% ipython --no-banner

In [1]: import numpy as np

In [2]: import numpy.linalg as la

In [3]: np.set_printoptions(precision=2, suppress=True, linewidth=200, legacy="1.25")

In [4]: rnd = lambda a: np.round(a, 2) + 0

In [5]: mat = np.load("run8.npy")

In [6]: mat
Out[6]: 
array([[-0.21,  3.36, -1.05],
       [-0.11,  1.76, -0.55],
       [-0.16,  2.56, -0.8 ],
       [ 0.06, -0.96,  0.3 ],
       [-0.17,  2.72, -0.85],
       [-0.09,  1.44, -0.45]])

In [7]: r = la.matrix_rank(mat)

In [8]: r
Out[8]: 1

In [9]: N = la.svd(mat)[2][r:].T

In [10]: np.allclose(mat @ N, 0)
Out[10]: True

In [11]: print([int(la.matrix_rank(mat[:i])) for i in range(1, len(mat) + 1)])
[1, 1, 1, 1, 1, 1]

In [12]: rnd(mat @ N)
Out[12]: 
array([[0., 0.],
       [0., 0.],
       [0., 0.],
       [0., 0.],
       [0., 0.],
       [0., 0.]])

In [13]: rnd(N @ N.T)
Out[13]: 
array([[ 1.  ,  0.06, -0.02],
       [ 0.06,  0.09,  0.28],
       [-0.02,  0.28,  0.91]])

In [14]: [round(float(x), 2) for x in la.svd(mat, compute_uv=False)[:3]]
Out[14]: [5.88, 0.0, 0.0]

In [15]: M2 = np.array([[-7, -7, -2], [-2, 0, -1], [-9, 9, 6]])

In [16]: la.matrix_rank(np.vstack([mat, M2.T]))
Out[16]: 3

In [17]: rnd(np.einsum("ij->j", mat))
Out[17]: array([-0.68, 10.88, -3.4 ])

In [18]: E = np.load("data.npy")

In [19]: print(E)
[[0 1 0 0]
 [0 0 0 1]
 [0 0 1 0]
 [1 0 0 0]]

In [20]: # keeps lengths

In [21]: vec = np.array([0, 2, 3, -3])

In [22]: 4 - la.matrix_rank(E - np.eye(4), tol=1e-8)
Out[22]: 2

In [23]: print(rnd(la.norm(vec)), rnd(la.norm(E @ vec)))
4.69 4.69

In [24]: print(E.T @ (E @ vec))
[ 0  2  3 -3]

In [25]: [p for p in range(1, 25) if np.allclose(la.matrix_power(E, p), np.eye(4))]
Out[25]: [3, 6, 9, 12, 15, 18, 21, 24]

In [26]: rng = np.random.default_rng(278)

In [27]: M2 = mat + rng.integers(-2, 3, (6, 1)) @ rng.integers(-2, 3, (1, 3))

In [28]: M2
Out[28]: 
array([[-0.21,  3.36, -1.05],
       [ 1.89,  1.76,  1.45],
       [-0.16,  2.56, -0.8 ],
       [-3.94, -0.96, -3.7 ],
       [ 3.83,  2.72,  3.15],
       [-2.09,  1.44, -2.45]])

In [29]: la.matrix_rank(M2 - mat, tol=1e-8)
Out[29]: 1

In [30]: rnd(la.svd(M2 - mat, compute_uv=False))
Out[30]: array([8.94, 0.  , 0.  ])

In [31]: np.abs(M2 - mat).sum(axis=1)
Out[31]: array([0., 4., 0., 8., 8., 4.])

In [32]: E @ np.ones(4)
Out[32]: array([1., 1., 1., 1.])

In [33]: print(la.matrix_power(E, 100))
[[0 1 0 0]
 [0 0 0 1]
 [0 0 1 0]
 [1 0 0 0]]

In [34]: rnd(np.sort(np.abs(la.eigvals(E)))[::-1])
Out[34]: array([1., 1., 1., 1.])

In [35]: pr = np.eye(4)[3]

In [36]: for _ in range(7):
    ...:     pr = pr @ E
    ...:     print(pr.round(2))
    ...: 
[1. 0. 0. 0.]
[0. 1. 0. 0.]
[0. 0. 0. 1.]
[1. 0. 0. 0.]
[0. 1. 0. 0.]
[0. 0. 0. 1.]
[1. 0. 0. 0.]

In [37]: hat = np.triu(np.array([[1, 2, 3, 0], [0, 1, 0, 2], [2, 3, 2, 2], [0, 2, 0, 3]]), 1) + np.eye(4)

In [38]: M2 = hat @ E @ la.inv(hat)

In [39]: rnd(np.poly(M2))
Out[39]: array([ 1., -1.,  0., -1.,  1.])

In [40]: np.trace(M2), np.trace(E)
Out[40]: (1.0, 1)

In [41]: hat @ E - E @ hat
Out[41]: 
array([[ 0.,  0.,  3.,  0.],
       [ 2.,  0.,  0.,  0.],
       [ 2.,  0.,  0., -2.],
       [ 0., -2., -3.,  0.]])

In [42]: (E != 0).astype(int)
Out[42]: 
array([[0, 1, 0, 0],
       [0, 0, 0, 1],
       [0, 0, 1, 0],
       [1, 0, 0, 0]])

In [43]: print(np.flatnonzero(la.matrix_power((E != 0) + (E.T != 0) + np.eye(4), 4)[2]))
[2]

In [44]: rnd(np.sort(la.eigvals(E).real))
Out[44]: array([-0.5, -0.5,  1. ,  1. ])

In [45]: J = np.array([[0.5, 1.1, -0.5, -1.4],
    ...:     [-0.8, 2.2, -0.7, -0.4],
    ...:     [-0.5, -2.1, 1.6, -0.5],
    ...:     [-1.6, 0.5, 0.7, 0.6],
    ...:     [-0.9, 0.8, 1.6, -1.0],
    ...:     [0.8, -0.3, -0.7, -1.9]])

In [46]: J
Out[46]: 
array([[ 0.5,  1.1, -0.5, -1.4],
       [-0.8,  2.2, -0.7, -0.4],
       [-0.5, -2.1,  1.6, -0.5],
       [-1.6,  0.5,  0.7,  0.6],
       [-0.9,  0.8,  1.6, -1. ],
       [ 0.8, -0.3, -0.7, -1.9]])

In [47]: f, v = J[5], J[1]

In [48]: f @ f
Out[48]: 4.83

In [49]: rnd(f @ v)
Out[49]: -0.05

In [50]: pr = (f @ v) / (f @ f) * f

In [51]: rnd(la.norm(f + v) ** 2 + la.norm(f - v) ** 2)
Out[51]: 21.92

In [52]: la.matrix_rank(np.outer(f, v))
Out[52]: 1

In [53]: q, _ = la.qr(np.array([[-1.3, 0.4, -0.8, -0.7],
    ...:     [-1.2, -0.1, 2.4, -0.3],
    ...:     [0.8, 0.3, -0.8, -1.6],
    ...:     [-1.0, 2.4, -0.7, -0.2]]))

In [54]: evecs, _ = la.qr(np.array([[-0.7, -0.5, 0.8, 0.6],
    ...:     [0.6, 0.5, 1.7, -0.4],
    ...:     [0.7, -0.8, -0.3, -0.6],
    ...:     [-0.4, 0.1, -0.6, -1.9]]))

In [55]: sigma = 20 * 0.7 ** np.arange(4)

In [56]: W0 = q[:, :4] * sigma @ evecs[:4]

In [57]: rnd(W0)
Out[57]: 
array([[ 10.63,   1.25,   9.18,  -1.34],
       [  0.93,  -7.54,   9.77,  -6.35],
       [ -0.03,   1.63,  -9.89,  -3.33],
       [ 10.01, -10.7 ,  -1.57,   4.01]])

In [58]: t = np.radians(36)

In [59]: Rm = np.eye(4)

In [60]: Rm[3, 3] = Rm[1, 1] = np.cos(t)

In [61]: Rm[3, 1], Rm[1, 3] = -np.sin(t), np.sin(t)

In [62]: print(rnd(Rm))
[[ 1.    0.    0.    0.  ]
 [ 0.    0.81  0.    0.59]
 [ 0.    0.    1.    0.  ]
 [ 0.   -0.59  0.    0.81]]

In [63]: M2 = W0 @ Rm.T

In [64]: np.allclose(la.norm(W0, axis=1), la.norm(M2, axis=1))
Out[64]: True

In [65]: np.allclose(W0 @ W0.T, M2 @ M2.T)
Out[65]: True

In [66]: rnd(M2)
Out[66]: 
array([[10.63,  0.23,  9.18, -1.82],
       [ 0.93, -9.84,  9.77, -0.7 ],
       [-0.03, -0.64, -9.89, -3.65],
       [10.01, -6.3 , -1.57,  9.54]])

In [67]: X = np.load("a.npy")

In [68]: X
Out[68]: 
array([[-2, -3,  0, -3,  3],
       [-2, -1,  1,  1,  3],
       [ 0,  0,  0,  0,  0],
       [-5, -3,  3, -2,  3],
       [-4, -4,  1, -2,  6],
       [-5, -3,  3, -2,  3],
       [-2, -3,  0,  2,  0],
       [-4, -6,  0, -1,  3],
       [-7, -4,  4, -1,  6],
       [-2,  1,  0,  3,  3],
       [-2, -1,  1,  1,  3],
       [-4, -4, -1,  1,  3],
       [ 0,  0,  0,  0,  0],
       [ 0,  0,  0,  0,  0],
       [-4, -4,  1,  3,  3],
       [-5, -3,  3,  3,  0],
       [-2, -3,  0,  2,  0],
       [-2, -3,  0, -3,  3],
       [ 0,  0,  0,  0,  0],
       [-4, -4,  1,  3,  3],
       [-4, -6,  0, -1,  3],
       [-2, -1, -1,  4,  0],
       [ 0,  0,  0,  0,  0],
       [-2, -1,  1,  1,  3],
       [-3,  0,  3,  1,  0],
       [-3,  0,  3,  1,  0],
       [ 0,  0,  0,  0,  0]])

In [69]: # row 5 repeats row 3

In [70]: q, Rm = la.qr(X)

In [71]: rnd(abs(Rm[0, 0])), rnd(la.norm(X[:, 0]))
Out[71]: (16.55, 16.55)

In [72]: print(rnd(q.T @ q))
[[1. 0. 0. 0. 0.]
 [0. 1. 0. 0. 0.]
 [0. 0. 1. 0. 0.]
 [0. 0. 0. 1. 0.]
 [0. 0. 0. 0. 1.]]

In [73]: m1 = np.load("test17.npy")

In [74]: m1
Out[74]: 
array([[ 1.02, -1.  ,  2.  ],
       [ 2.  ,  3.02, -2.  ],
       [ 1.  , -1.  ,  2.02]])

In [75]: left, sigma, Vt = la.svd(m1, full_matrices=False)

In [76]: np.allclose(left * sigma @ Vt, m1)
Out[76]: True

In [77]: np.abs(left[:, 0]).round(6).argmax()
Out[77]: 1

In [78]: rnd(np.sqrt((sigma ** 2).sum())), rnd(la.norm(m1))
Out[78]: (5.41, 5.41)

In [79]: rnd(sigma)
Out[79]: array([4.71, 2.66, 0.01])

In [80]: la.cond(m1) > 100
Out[80]: True

In [81]: rnd(np.abs(la.svd(m1)[2][-1]))
Out[81]: array([0.46, 0.68, 0.57])

In [82]: np.argsort(-la.norm(m1, axis=0).round(6), kind="stable")[:3]
Out[82]: array([2, 1, 0])

In [83]: print([round(float(x), 2) for x in la.svd(m1, compute_uv=False)[:3]])
[4.71, 2.66, 0.01]

In [84]: rnd(la.norm(m1, 2) / la.norm(m1))
Out[84]: 0.87

In [85]: round(np.log10(la.cond(m1)))
Out[85]: 3

In [86]: M = np.load("out15.npy")

In [87]: M
Out[87]: 
array([[ 0.57,  0.06,  0.27,  0.24],
       [ 0.86,  0.95, -0.06,  0.21],
       [ 2.12,  1.18,  0.48,  1.06]])

In [88]: T = np.stack([M, -3 * M, M[::-1]])

In [89]: print(rnd(la.norm(T, axis=(1, 2))))
[3.06 9.19 3.06]

In [90]: la.matrix_rank(T)
Out[90]: array([3, 3, 3])

In [91]: rnd(T.sum(axis=0))
Out[91]: 
array([[ 0.98,  1.06, -0.06,  0.58],
       [-0.86, -0.95,  0.06, -0.21],
       [-3.67, -2.3 , -0.69, -1.88]])

In [92]: print(T.shape)
(3, 3, 4)

In [93]: print((T @ M.T).shape)
(3, 3, 3)

In [94]: feats = np.array([[1, -2, 4, -8],
    ...:     [1, -1, 1, -1],
    ...:     [1, 0, 0, 0],
    ...:     [1, 1, 1, 1],
    ...:     [1, 2, 4, 8],
    ...:     [1, 3, 9, 27]])

In [95]: rnd(la.norm(feats[5], 1)), rnd(la.norm(feats[5], np.inf))
Out[95]: (40.0, 27.0)

In [96]: print(rnd(la.norm(feats[5] - feats[0])))
35.71

In [97]: rnd(la.norm(feats, axis=0))
Out[97]: array([ 2.45,  4.36, 10.72, 29.31])

In [98]: feats[5] @ feats[0]
Out[98]: -185

In [99]: rnd(la.norm(feats, axis=1))
Out[99]: array([ 9.22,  2.  ,  1.  ,  2.  ,  9.22, 28.64])

In [100]: z = rng.permutation(4)

In [101]: M2 = feats[:, z] * rng.choice([-1, 1], 4)

In [102]: M2
Out[102]: 
array([[ 4,  1, -2, -8],
       [ 1,  1, -1, -1],
       [ 0,  1,  0,  0],
       [ 1,  1,  1,  1],
       [ 4,  1,  2,  8],
       [ 9,  1,  3, 27]])

In [103]: left, _, Vt = la.svd(feats.T @ M2)

In [104]: rnd(la.lstsq(feats, M2)[0])
Out[104]: 
array([[0., 1., 0., 0.],
       [0., 0., 1., 0.],
       [1., 0., 0., 0.],
       [0., 0., 0., 1.]])

In [105]: rnd(left @ Vt)
Out[105]: 
array([[0., 1., 0., 0.],
       [0., 0., 1., 0.],
       [1., 0., 0., 0.],
       [0., 0., 0., 1.]])
